$ python3 -q
>>> import numpy as np
>>> from numpy import linalg as LA
>>> np.set_printoptions(precision=4, suppress=True, linewidth=120, floatmode="fixed")
>>> F = np.load("sample9.npy")
>>> print(F)
[[0.0709 0.0236 0.1181 0.0709 0.1181 0.1654 0.0709]
 [0.0236 0.0079 0.0394 0.0236 0.0394 0.0551 0.0236]
 [0.1181 0.0394 0.1969 0.1181 0.1969 0.2756 0.1181]
 [0.0709 0.0236 0.1181 0.0709 0.1181 0.1654 0.0709]
 [0.1181 0.0394 0.1969 0.1181 0.1969 0.2756 0.1181]
 [0.1654 0.0551 0.2756 0.1654 0.2756 0.3858 0.1654]
 [0.0709 0.0236 0.1181 0.0709 0.1181 0.1654 0.0709]]
>>> evals, V = LA.eigh(F)
>>> vec = np.array([2, 3, 3, 2, 3, 3, 1])
>>> print(np.round(np.abs(F).sum(axis=1).max(), 4), round(np.abs(evals).max(), 4))
1.4882 1.0
>>> print(round(float(vec @ F @ vec / (vec @ vec)), 4), round(evals[0], 4), round(float(evals[-1]), 4))
0.8331 -0.0 1.0
>>> print((np.sign(V[:, -1].round(6)) == np.sign(V[0, -1].round(6))).astype(int))
[1 1 1 1 1 1 1]
>>> vec = np.array([1, 3, 5, -1, 3, 1, 1])
>>> h1 = np.maximum(F @ vec, 0)
>>> print(F.T @ h1)
[1.2520 0.4173 2.0866 1.2520 2.0866 2.9213 1.2520]
>>> print(np.tanh(F @ vec))
[0.8488 0.3947 0.9697 0.8488 0.9697 0.9942 0.8488]
>>> print(np.maximum(F @ vec, 0) - np.maximum(-F @ vec, 0))
[1.2520 0.4173 2.0866 1.2520 2.0866 2.9213 1.2520]
>>> print(np.maximum(F @ (3 * vec), 0))
[3.7559 1.2520 6.2598 3.7559 6.2598 8.7638 3.7559]
>>> Uu, sig, vt = LA.svd(F, full_matrices=False)
>>> print(Uu.shape, sig.shape, vt.shape)
(7, 7) (7,) (7, 7)
>>> print(round(float(np.sqrt((sig ** 2).sum())), 4), round(LA.norm(F), 4))
1.0 1.0
>>> print(np.round(Uu.T @ Uu, 4) + 0)
[[1.0000 0.0000 0.0000 0.0000 0.0000 0.0000 0.0000]
 [0.0000 1.0000 0.0000 0.0000 0.0000 0.0000 0.0000]
 [0.0000 0.0000 1.0000 0.0000 0.0000 0.0000 0.0000]
 [0.0000 0.0000 0.0000 1.0000 0.0000 0.0000 0.0000]
 [0.0000 0.0000 0.0000 0.0000 1.0000 0.0000 0.0000]
 [0.0000 0.0000 0.0000 0.0000 0.0000 1.0000 0.0000]
 [0.0000 0.0000 0.0000 0.0000 0.0000 0.0000 1.0000]]
>>> print(np.allclose(Uu * sig @ vt, F))
True
>>> print(np.round(sig / sig[0], 4) + 0)
[1.0000 0.0000 0.0000 0.0000 0.0000 0.0000 0.0000]
>>> print((sig > 1e-8).sum())
1
>>> print(LA.matrix_rank(F, rtol=0.1))
1
>>> print([round(float(x), 4) for x in LA.svd(F, compute_uv=False)[:3]])
[1.0, 0.0, 0.0]
>>> print(LA.cond(F) > 100)
True
>>> print(round(float(LA.norm(F, 2) / LA.norm(F)), 4))
1.0
>>> K = np.load("arr.npy")
>>> print(K)
[[1.0500 4.0000 3.0000 6.0000 1.0000 7.0000 1.0000 5.0000]
 [6.0000 9.0500 7.0000 4.0000 9.0000 7.0000 7.0000 0.0000]
 [8.0000 8.0000 5.0500 4.0000 7.0000 2.0000 6.0000 1.0000]
 [7.0000 8.0000 3.0000 1.0500 2.0000 9.0000 2.0000 2.0000]
 [8.0000 5.0000 3.0000 2.0000 8.0500 3.0000 8.0000 5.0000]
 [3.0000 3.0000 7.0000 1.0000 4.0000 9.0500 8.0000 8.0000]
 [2.0000 0.0000 2.0000 6.0000 5.0000 0.0000 7.0500 3.0000]
 [1.0000 4.0000 3.0000 6.0000 1.0000 7.0000 1.0000 5.0500]]
>>> Uu, sig, vt = LA.svd(K)
>>> print(np.argmax(sig[:-1] / (sig[1:] + 1e-6)) + 1)
7
>>> B = Uu[:, :7] @ np.diag(sig[:7]) @ vt[:7]
>>> print(round(float(np.abs(K - B).max()), 4))
0.0084
>>> print(LA.matrix_rank(B))
7
>>> blk = np.stack([K, 2 * K, K[::-1]])
>>> print(LA.norm(blk, axis=(1, 2)))
[42.4325 84.8651 42.4325]
>>> print(np.einsum("bij,cij->bc", blk, blk))
[[1800.5200 3601.0400 1296.6000]
 [3601.0400 7202.0800 2593.2000]
 [1296.6000 2593.2000 1800.5200]]
>>> print(LA.matrix_rank(blk))
[8 8 8]
>>> print(LA.matrix_rank(blk.reshape(3, -1)))
2
>>> f, g = K[0], K[7]
>>> print(round(f @ f, 4))
138.1025
>>> p = (f @ g) / (f @ f) * f
>>> print(p)
[1.0515 4.0057 3.0043 6.0086 1.0014 7.0100 1.0014 5.0072]
>>> print(np.outer(f, g))
[[ 1.0500  4.2000  3.1500  6.3000  1.0500  7.3500  1.0500  5.3025]
 [ 4.0000 16.0000 12.0000 24.0000  4.0000 28.0000  4.0000 20.2000]
 [ 3.0000 12.0000  9.0000 18.0000  3.0000 21.0000  3.0000 15.1500]
 [ 6.0000 24.0000 18.0000 36.0000  6.0000 42.0000  6.0000 30.3000]
 [ 1.0000  4.0000  3.0000  6.0000  1.0000  7.0000  1.0000  5.0500]
 [ 7.0000 28.0000 21.0000 42.0000  7.0000 49.0000  7.0000 35.3500]
 [ 1.0000  4.0000  3.0000  6.0000  1.0000  7.0000  1.0000  5.0500]
 [ 5.0000 20.0000 15.0000 30.0000  5.0000 35.0000  5.0000 25.2500]]
>>> print(LA.matrix_rank(np.outer(f, g)))
1
>>> print(round(LA.norm(f + g) ** 2 + LA.norm(f - g) ** 2, 4))
553.21
>>> data = np.array([[4, 2, 6, 4, 3, 8, 6, 9, 4, 0, 4],
...     [8, 7, 9, 1, 0, 3, 0, 6, 1, 0, 4],
...     [2, 0, 5, 1, 8, 2, 1, 2, 9, 0, 6],
...     [5, 3, 9, 1, 8, 2, 0, 4, 2, 2, 4],
...     [7, 4, 0, 7, 4, 5, 7, 3, 1, 8, 2]])
>>> print(data)
[[4 2 6 4 3 8 6 9 4 0 4]
 [8 7 9 1 0 3 0 6 1 0 4]
 [2 0 5 1 8 2 1 2 9 0 6]
 [5 3 9 1 8 2 0 4 2 2 4]
 [7 4 0 7 4 5 7 3 1 8 2]]
>>> def softmax(z):
...     e = np.exp(z - z.max(axis=-1, keepdims=True))
...     return e / e.sum(axis=-1, keepdims=True)
... 
>>> print(softmax(data[0] + -2))
[0.0045 0.0006 0.0332 0.0045 0.0017 0.2456 0.0332 0.6676 0.0045 0.0001 0.0045]
>>> print(softmax(data).sum(axis=1))
[1.0000 1.0000 1.0000 1.0000 1.0000]
>>> print(np.round(softmax(10 * data[0]), 4) + 0)
[0.0000 0.0000 0.0000 0.0000 0.0000 0.0000 0.0000 1.0000 0.0000 0.0000 0.0000]
>>> scores = data @ data.T / np.sqrt(11)
>>> print(np.round(softmax(scores), 4) + 0)
[[1.0000 0.0000 0.0000 0.0000 0.0000]
 [0.0000 1.0000 0.0000 0.0000 0.0000]
 [0.0000 0.0000 1.0000 0.0000 0.0000]
 [0.0000 0.0000 0.0000 0.9999 0.0000]
 [0.0000 0.0000 0.0000 0.0000 1.0000]]
>>> print(softmax(scores).round(6).argmax(axis=1))
[0 1 2 3 4]
>>> print(np.round(softmax(scores)[0] @ data, 4) + 0)
[4.0000 2.0000 6.0000 4.0000 3.0000 8.0000 6.0000 9.0000 4.0000 0.0000 4.0000]
>>> B = np.array([[3, 0],
...     [3, 3],
...     [2, 3],
...     [0, 3],
...     [3, 2],
...     [0, 3],
...     [0, 0],
...     [1, 3],
...     [2, 0],
...     [1, 2],
...     [3, 0]])
>>> print(LA.matrix_rank(np.vstack([data, B.T])))
7
>>> print(np.einsum("ik,kj->ij", data, B))
[[68 93]
 [83 78]
 [78 46]
 [88 77]
 [64 81]]
>>> B @ data
Traceback (most recent call last):
  File "<python-input-59>", line 1, in <module>
    B @ data
    ~~^~~~~~
ValueError: matmul: Input operand 1 has a mismatch in its core dimension 0, with gufunc signature (n?,k),(k,m?)->(n?,m?) (size 5 is different from 2)
>>> print(data @ B)
[[68 93]
 [83 78]
 [78 46]
 [88 77]
 [64 81]]
>>> print(np.einsum("ij,ij->i", data, data))
[294 257 220 224 282]
>>> print(LA.matrix_rank(data @ B))
2
>>> print(B.T @ data.T)
[[68 83 78 88 64]
 [93 78 46 77 81]]
>>> basis = np.sign(np.array([[1, 0, 0, 2], [3, 1, 3, 3], [2, 0, 3, 2], [0, 3, 0, 3]]))
>>> B = (np.tril(basis, -1) + np.eye(4)) @ (np.triu(basis, 1) + np.eye(4))
>>> evals = np.array([2, -1, -1, -2])
>>> m1 = np.rint(B * evals @ LA.inv(B)) + 0
>>> print(m1)
[[-2.0000  4.0000  0.0000 -4.0000]
 [-2.0000  4.0000  0.0000 -5.0000]
 [-2.0000  5.0000 -1.0000 -5.0000]
 [-2.0000  2.0000  0.0000 -3.0000]]
>>> O = m1.astype(float).copy()
>>> for j in range(4):
...     O[:, j] -= O[:, :j] @ (O[:, :j].T @ O[:, j])
...     O[:, j] /= LA.norm(O[:, j])
... 
>>> print(np.round(O.T @ O, 4) + 0)
[[1.0000 0.0000 0.0000 0.0000]
 [0.0000 1.0000 0.0000 0.0000]
 [0.0000 0.0000 1.0000 0.0000]
 [0.0000 0.0000 0.0000 1.0000]]
>>> print(np.round(O.T @ m1, 4) + 0)
[[ 4.0000 -7.5000  0.5000  8.5000]
 [ 0.0000  2.1794 -0.5735 -1.4912]
 [ 0.0000  0.0000  0.6489 -0.1622]
 [ 0.0000  0.0000  0.0000  0.7071]]
>>> B = np.array([[3, -2], [0, 4], [-3, 5], [4, 0], [4, 3], [-2, -2]])
>>> J = np.block([[np.zeros((6, 6)), B], [B.T, np.zeros((2, 2))]])
>>> print(J)
[[ 0.0000  0.0000  0.0000  0.0000  0.0000  0.0000  3.0000 -2.0000]
 [ 0.0000  0.0000  0.0000  0.0000  0.0000  0.0000  0.0000  4.0000]
 [ 0.0000  0.0000  0.0000  0.0000  0.0000  0.0000 -3.0000  5.0000]
 [ 0.0000  0.0000  0.0000  0.0000  0.0000  0.0000  4.0000  0.0000]
 [ 0.0000  0.0000  0.0000  0.0000  0.0000  0.0000  4.0000  3.0000]
 [ 0.0000  0.0000  0.0000  0.0000  0.0000  0.0000 -2.0000 -2.0000]
 [ 3.0000  0.0000 -3.0000  4.0000  4.0000 -2.0000  0.0000  0.0000]
 [-2.0000  4.0000  5.0000  0.0000  3.0000 -2.0000  0.0000  0.0000]]
>>> Uu, sig, vt = LA.svd(J)
>>> print(sig.round(4) + 0)
[7.8349 7.8349 7.1144 7.1144 0.0000 0.0000 0.0000 0.0000]
>>> B = Uu[:, :4] @ np.diag(sig[:4]) @ vt[:4]
>>> print(B.round(4) + 0)
[[ 0.0000  0.0000  0.0000  0.0000  0.0000  0.0000  3.0000 -2.0000]
 [ 0.0000  0.0000  0.0000  0.0000  0.0000  0.0000  0.0000  4.0000]
 [ 0.0000  0.0000  0.0000  0.0000  0.0000  0.0000 -3.0000  5.0000]
 [ 0.0000  0.0000  0.0000  0.0000  0.0000  0.0000  4.0000  0.0000]
 [ 0.0000  0.0000  0.0000  0.0000  0.0000  0.0000  4.0000  3.0000]
 [ 0.0000  0.0000  0.0000  0.0000  0.0000  0.0000 -2.0000 -2.0000]
 [ 3.0000  0.0000 -3.0000  4.0000  4.0000 -2.0000  0.0000  0.0000]
 [-2.0000  4.0000  5.0000  0.0000  3.0000 -2.0000  0.0000  0.0000]]
>>> print(round(np.abs(J - B).max(), 4))
0.0
>>> print(LA.matrix_rank(B))
4
